% python3 -q
>>> import numpy as np
>>> np.set_printoptions(precision=1, suppress=True, linewidth=200)
>>> rnd = lambda a: np.round(a, 1) + 0
>>> B = np.array([[1.2, 0.0, 0.0, 1.9],
...     [-0.9, 1.9, -0.6, 0.1],
...     [-0.9, 0.2, 0.4, 2.0],
...     [0.4, -0.8, 1.1, 1.1],
...     [-0.5, 1.2, -1.3, -0.2]])
>>> cent = np.array([[0.5, 0.3, 0.6, 1.7, 0.4],
...     [0.1, -0.8, -0.1, -1.2, 0.1],
...     [-2.3, -2.3, -1.4, 0.9, -0.5],
...     [-0.2, 1.8, -1.4, -1.0, 0.9]])
>>> feats = B @ cent
>>> rnd(feats)
array([[ 0.2,  3.8, -1.9,  0.1,  2.2],
       [ 1.1, -0.2,  0. , -4.4,  0.2],
       [-1.8,  2.2, -3.9, -3.4,  1.3],
       [-2.6,  0.2, -2.8,  1.5,  0.5],
       [ 2.9,  1.5,  1.7, -3.3,  0.4]])
>>> # looks like rank 4
>>> U, s, vt = np.linalg.svd(feats)
>>> np.argmax(s[:-1] / (s[1:] + 1e-6)) + 1
np.int64(4)
>>> rnd(s)
array([7.5, 7.1, 3.9, 0.5, 0. ])
>>> B = U[:, :4] @ np.diag(s[:4]) @ vt[:4]
>>> rnd(np.abs(feats - B).max())
np.float64(0.0)
>>> r = np.linalg.matrix_rank(feats)
>>> r
np.int64(4)
>>> ns = np.linalg.svd(feats)[2][r:].T
>>> rnd(ns @ ns.T)
array([[ 0.4, -0.1, -0.4,  0.1, -0.3],
       [-0.1,  0. ,  0.1,  0. ,  0. ],
       [-0.4,  0.1,  0.4, -0.1,  0.3],
       [ 0.1,  0. , -0.1,  0. , -0.1],
       [-0.3,  0. ,  0.3, -0.1,  0.2]])
>>> rnd(ns[:, 0] / ns[np.abs(ns[:, 0]).round(6).argmax(), 0])
array([ 1. , -0.2, -1. ,  0.2, -0.7])
>>> np.allclose(feats @ ns, 0)
True
>>> mat = np.load("case19.npy")
>>> mat
array([[ 3, -3,  0,  0,  0,  0],
       [ 1,  3,  0,  0,  0,  0],
       [ 3,  1,  0,  0,  0,  0],
       [ 0,  0,  3, -3,  0,  0],
       [ 0,  0,  1,  3,  0,  0],
       [ 0,  0,  3,  1,  0,  0],
       [ 0,  0,  0,  0,  3, -3],
       [ 0,  0,  0,  0,  1,  3],
       [ 0,  0,  0,  0,  3,  1]])
>>> B = np.c_[mat[:, :2] @ np.array([[-7, 2], [-7, 6]]), np.array([-2, 2, -2, -1, 0, -2, 2, 0, 0])]
>>> B
array([[  0, -12,  -2],
       [-28,  20,   2],
       [-28,  12,  -2],
       [  0,   0,  -1],
       [  0,   0,   0],
       [  0,   0,  -2],
       [  0,   0,   2],
       [  0,   0,   0],
       [  0,   0,   0]])
>>> np.linalg.matrix_rank(np.c_[mat, B])
np.int64(7)
>>> rnd(np.linalg.lstsq(mat, B[:, 0])[0])
array([-7., -7.,  0.,  0.,  0.,  0.])
>>> rnd(np.linalg.norm(B - mat @ np.linalg.lstsq(mat, B)[0], axis=0))
array([0. , 0. , 2.1])
>>> rnd(np.linalg.norm(np.linalg.qr(mat)[0].T @ B, axis=0) ** 2 / ((B ** 2).sum(axis=0) + 1e-12))
array([1. , 1. , 0.8])
>>> np.linalg.matrix_rank(B)
np.int64(3)
>>> vec = np.array([-3, 6, -2, 8, 4, 0])
>>> y = mat @ vec
>>> coef, lr = np.zeros(6), 1 / np.linalg.norm(mat, 2) ** 2
>>> for i in range(200):
...     coef -= lr * mat.T @ (mat @ coef - y)
...     if i % 50 == 0: print(i, round(np.linalg.norm(mat @ coef - y), 1))
... 
0 6.0
50 0.0
100 0.0
150 0.0
>>> rnd(coef)
array([-3.,  6., -2.,  8.,  4.,  0.])
>>> rnd(np.linalg.cond(mat))
np.float64(1.2)
>>> J = np.loadtxt("w.csv", delimiter=",")
>>> rnd(J)
array([[ 7.3, -0.3, -0.3, -0.2,  1.7,  1.6,  0.8,  0.9,  0. , -0.2],
       [-0.3,  6.7,  1.1, -0.3, -0.2,  1. ,  0.2,  0.7,  0. , -0.2],
       [-0.3,  1.1,  6. ,  0.5,  1.3, -0.8,  0.5, -1. , -0.2, -0.2],
       [-0.2, -0.3,  0.5,  7.3, -0.7, -0.2, -0.4,  0. ,  0.5, -0.1],
       [ 1.7, -0.2,  1.3, -0.7,  4. , -1.5, -1.1, -0.7,  0. , -0.4],
       [ 1.6,  1. , -0.8, -0.2, -1.5,  6. ,  0. , -1.7, -0.2,  0.2],
       [ 0.8,  0.2,  0.5, -0.4, -1.1,  0. ,  7. , -0.4, -0.1, -0.1],
       [ 0.9,  0.7, -1. ,  0. , -0.7, -1.7, -0.4,  5.6, -0.4,  0.1],
       [ 0. ,  0. , -0.2,  0.5,  0. , -0.2, -0.1, -0.4,  7.6, -0.1],
       [-0.2, -0.2, -0.2, -0.1, -0.4,  0.2, -0.1,  0.1, -0.1,  7.4]])
>>> vec = np.array([0, -2, 2, 3, -3, 0, 1, 2, 0, -2])
>>> y = J @ vec
>>> coef, lr = np.zeros(10), 1 / np.linalg.norm(J, 2) ** 2
>>> for i in range(250):
...     coef -= lr * J.T @ (J @ coef - y)
...     if i % 50 == 0: print(i, round(np.linalg.norm(J @ coef - y), 1))
... 
0 15.3
50 0.3
100 0.2
150 0.1
200 0.1
>>> rnd(np.linalg.cond(J))
np.float64(9.0)
>>> rnd(coef)
array([ 0., -2.,  2.,  3., -3.,  0.,  1.,  2.,  0., -2.])
>>> def softmax(z):
...     e = np.exp(z - z.max(axis=-1, keepdims=True))
...     return e / e.sum(axis=-1, keepdims=True)
... 
>>> rnd(softmax(10 * J[4]))
array([0., 0., 0., 0., 1., 0., 0., 0., 0., 0.])
>>> rnd(softmax(J[4] + 2))
array([0.1, 0. , 0.1, 0. , 0.8, 0. , 0. , 0. , 0. , 0. ])
>>> S = J @ J.T / np.sqrt(10)
>>> rnd(softmax(S)[4] @ J)
array([ 1.9, -0.2,  1.3, -0.7,  3.9, -1.4, -1. , -0.6,  0. , -0.4])
>>> B = J / np.linalg.norm(J, axis=1, keepdims=True)
>>> gram = B @ B.T
>>> rnd(gram)
array([[ 1. ,  0. , -0.1, -0.1,  0.4,  0.3,  0.2,  0.2,  0. ,  0. ],
       [ 0. ,  1. ,  0.3, -0.1, -0.1,  0.2,  0.1,  0.1,  0. ,  0. ],
       [-0.1,  0.3,  1. ,  0.1,  0.4, -0.2,  0.1, -0.3, -0.1, -0.1],
       [-0.1, -0.1,  0.1,  1. , -0.2, -0.1, -0.1,  0. ,  0.1,  0. ],
       [ 0.4, -0.1,  0.4, -0.2,  1. , -0.4, -0.3, -0.1,  0. , -0.1],
       [ 0.3,  0.2, -0.2, -0.1, -0.4,  1. ,  0.1, -0.4,  0. ,  0. ],
       [ 0.2,  0.1,  0.1, -0.1, -0.3,  0.1,  1. , -0.1,  0. ,  0. ],
       [ 0.2,  0.1, -0.3,  0. , -0.1, -0.4, -0.1,  1. , -0.1,  0. ],
       [ 0. ,  0. , -0.1,  0.1,  0. ,  0. ,  0. , -0.1,  1. ,  0. ],
       [ 0. ,  0. , -0.1,  0. , -0.1,  0. ,  0. ,  0. ,  0. ,  1. ]])
>>> rnd(np.degrees(np.arccos(np.clip(gram[1, 0], -1, 1))))
np.float64(92.4)
>>> rnd(gram[1])
array([ 0. ,  1. ,  0.3, -0.1, -0.1,  0.2,  0.1,  0.1,  0. ,  0. ])
>>> rng = np.random.default_rng(8252)
>>> labels = rng.permutation(10)
>>> labels
array([2, 5, 6, 7, 9, 4, 3, 1, 0, 8])
>>> B = J[labels][:, labels]
>>> np.allclose(B, J)
False
>>> np.trace(B)
np.float64(65.0)
>>> rnd(B)
array([[ 6. , -0.8,  0.5, -1. , -0.2,  1.3,  0.5,  1.1, -0.3, -0.2],
       [-0.8,  6. ,  0. , -1.7,  0.2, -1.5, -0.2,  1. ,  1.6, -0.2],
       [ 0.5,  0. ,  7. , -0.4, -0.1, -1.1, -0.4,  0.2,  0.8, -0.1],
       [-1. , -1.7, -0.4,  5.6,  0.1, -0.7,  0. ,  0.7,  0.9, -0.4],
       [-0.2,  0.2, -0.1,  0.1,  7.4, -0.4, -0.1, -0.2, -0.2, -0.1],
       [ 1.3, -1.5, -1.1, -0.7, -0.4,  4. , -0.7, -0.2,  1.7,  0. ],
       [ 0.5, -0.2, -0.4,  0. , -0.1, -0.7,  7.3, -0.3, -0.2,  0.5],
       [ 1.1,  1. ,  0.2,  0.7, -0.2, -0.2, -0.3,  6.7, -0.3,  0. ],
       [-0.3,  1.6,  0.8,  0.9, -0.2,  1.7, -0.2, -0.3,  7.3,  0. ],
       [-0.2, -0.2, -0.1, -0.4, -0.1,  0. ,  0.5,  0. ,  0. ,  7.6]])
>>> m1 = np.loadtxt("test13.csv", delimiter=",")
>>> rnd(m1)
array([[ 0.1, -0.1, -0.1, -0.2,  0. ,  0. , -0.1, -0.2, -0.1,  0. ],
       [-0.1,  0.1,  0. ,  0.1,  0. ,  0. ,  0.1,  0.1,  0.1,  0. ],
       [-0.1,  0. ,  0. ,  0.1,  0. ,  0. ,  0.1,  0.1,  0. ,  0. ],
       [-0.2,  0.1,  0.1,  0.3,  0. ,  0. ,  0.2,  0.3,  0.1,  0. ],
       [ 0. ,  0. ,  0. ,  0. ,  0. ,  0. ,  0. ,  0. ,  0. ,  0. ],
       [ 0. ,  0. ,  0. ,  0. ,  0. ,  0. ,  0. ,  0. ,  0. ,  0. ],
       [-0.1,  0.1,  0.1,  0.2,  0. ,  0. ,  0.1,  0.2,  0.1,  0. ],
       [-0.2,  0.1,  0.1,  0.3,  0. ,  0. ,  0.2,  0.3,  0.1,  0. ],
       [-0.1,  0.1,  0. ,  0.1,  0. ,  0. ,  0.1,  0.1,  0. ,  0. ],
       [ 0. ,  0. ,  0. ,  0. ,  0. ,  0. ,  0. ,  0. ,  0. ,  0. ]])
>>> # row 5 repeats row 4
>>> vec = np.array([3, -3, 2, -3, 0, 3, -2, 5, -3, -5])
>>> rnd(np.eye(10) - m1)
array([[ 0.9,  0.1,  0.1,  0.2,  0. ,  0. ,  0.1,  0.2,  0.1,  0. ],
       [ 0.1,  0.9,  0. , -0.1,  0. ,  0. , -0.1, -0.1, -0.1,  0. ],
       [ 0.1,  0. ,  1. , -0.1,  0. ,  0. , -0.1, -0.1,  0. ,  0. ],
       [ 0.2, -0.1, -0.1,  0.7,  0. ,  0. , -0.2, -0.3, -0.1,  0. ],
       [ 0. ,  0. ,  0. ,  0. ,  1. ,  0. ,  0. ,  0. ,  0. ,  0. ],
       [ 0. ,  0. ,  0. ,  0. ,  0. ,  1. ,  0. ,  0. ,  0. ,  0. ],
       [ 0.1, -0.1, -0.1, -0.2,  0. ,  0. ,  0.9, -0.2, -0.1,  0. ],
       [ 0.2, -0.1, -0.1, -0.3,  0. ,  0. , -0.2,  0.7, -0.1,  0. ],
       [ 0.1, -0.1,  0. , -0.1,  0. ,  0. , -0.1, -0.1,  1. ,  0. ],
       [ 0. ,  0. ,  0. ,  0. ,  0. ,  0. ,  0. ,  0. ,  0. ,  1. ]])
>>> rnd(m1 @ vec)
array([ 0.6, -0.4, -0.2, -0.8,  0. ,  0. , -0.6, -0.8, -0.3,  0. ])
